>>> import numpy as np
>>> np.set_printoptions(suppress=True, linewidth=140)
>>> A = np.array([[3.0, 1.0], [0.0, 3.0]])
>>> ev, evecs = np.linalg.eig(A)
>>> np.round(np.sort(np.linalg.eigvals(A @ A)), 2)
array([9., 9.])
>>> A @ A
array([[9., 6.],
       [0., 9.]])
>>> np.round(np.sort(np.linalg.eigvals(A)), 2)
array([3., 3.])
>>> [int(np.linalg.matrix_rank(np.linalg.matrix_power(A, p))) for p in range(1, 3)]
[2, 2]
>>> x = np.array([6, 6])
>>> y = A @ x
>>> y
array([24., 18.])
>>> np.round(np.linalg.solve(A, A[:, 0]), 2)
array([1., 0.])
>>> np.round(np.linalg.solve(A.T, A[0]), 2) + 0
array([1., 0.])
>>> np.round(np.linalg.solve(A, y + A[:, 1]), 2)
array([6., 7.])
>>> np.round(np.linalg.solve(A, -3 * y), 2)
array([-18., -18.])
>>> W0 = np.array([[5.0, 4.0, 4.0], [4.0, 5.0, 4.0], [4.0, 4.0, 5.0]])
>>> def softmax(z):
...     e = np.exp(z - z.max(axis=-1, keepdims=True))
...     return e / e.sum(axis=-1, keepdims=True)
... 
>>> np.round(softmax(W0[2]), 2)
array([0.21, 0.21, 0.58])
>>> att = W0 @ W0.T / np.sqrt(3)
>>> np.round(softmax(att)[2] @ W0, 2)
array([4.26, 4.26, 4.47])
>>> np.round(softmax(att + np.triu(np.full(att.shape, -np.inf), 1)), 2)
array([[1.  , 0.  , 0.  ],
       [0.36, 0.64, 0.  ],
       [0.26, 0.26, 0.47]])
>>> softmax(att).round(6).argmax(axis=1)
array([0, 1, 2])
>>> ev, evecs = np.linalg.eigh(W0)
>>> x = np.array([7, -5, 5])
>>> np.round(x @ W0 @ x / (x @ x), 2), np.round(ev[0], 2), ev[-1]
(np.float64(2.98), np.float64(1.0), np.float64(13.0))
>>> x @ W0 @ x
np.float64(295.0)
>>> np.allclose(W0 @ W0.T, W0.T @ W0)
True
>>> (W0 @ W0)[0]
array([57., 56., 56.])
>>> np.fft.fft(W0[0])
array([13.+0.j,  1.+0.j,  1.+0.j])
>>> W0 @ (-1.0) ** np.arange(3)
array([5., 3., 5.])
>>> out = W0 / np.linalg.norm(W0, axis=1, keepdims=True)
>>> gram = out @ out.T
>>> np.argwhere(np.triu(np.abs(gram) > 0.95, 1))
array([[0, 1],
       [0, 2],
       [1, 2]])
>>> np.round(np.degrees(np.arccos(np.clip(gram[2, 0], -1, 1))), 2)
np.float64(10.75)
>>> x = np.ones(3)
>>> for _ in range(6):
...     x = W0 @ x
...     x /= np.linalg.norm(x)
...     print(round(x @ W0 @ x, 2))
... 
13.0
13.0
13.0
13.0
13.0
13.0
>>> np.round(np.linalg.eigvalsh(W0)[-1], 2)
np.float64(13.0)
>>> x.round(2)
array([0.58, 0.58, 0.58])
>>> E = np.load("a.npy")
>>> E
array([[ 30.55,  -4.45,  56.19],
       [  0.89,   7.57,  12.62],
       [ 23.05, -15.  , -14.74],
       [ 29.68,  -3.8 ,  56.56],
       [ 23.35, -15.17, -13.17],
       [  0.27,   7.22,  12.78],
       [ -2.81,   8.93,  12.37],
       [  0.1 ,   6.79,  11.3 ],
       [ 30.25,  -4.37,  57.63],
       [ 21.37, -14.31, -13.03],
       [  1.45,   8.47,  12.33],
       [ -0.3 ,   7.  ,  12.16],
       [  1.11,   8.11,  11.93],
       [ 23.75, -12.75, -14.26],
       [ 24.22, -13.05, -13.69],
       [ 25.1 , -14.15, -11.36],
       [ 29.28,  -2.42,  55.81],
       [  0.57,   8.67,  12.06],
       [  0.79,   8.35,  11.09],
       [ -1.25,   7.34,  11.03],
       [ 29.63,  -2.95,  56.05],
       [ 25.58, -14.36, -14.5 ]])
>>> gram = np.cov(E, rowvar=False)
>>> np.round(E.std(axis=0), 2)
array([13.3 ,  9.58, 25.56])
>>> gram.round(2)
array([[ 185.26, -110.9 ,   84.34],
       [-110.9 ,   96.23,   85.44],
       [  84.34,   85.44,  684.36]])
>>> gram.shape
(3, 3)
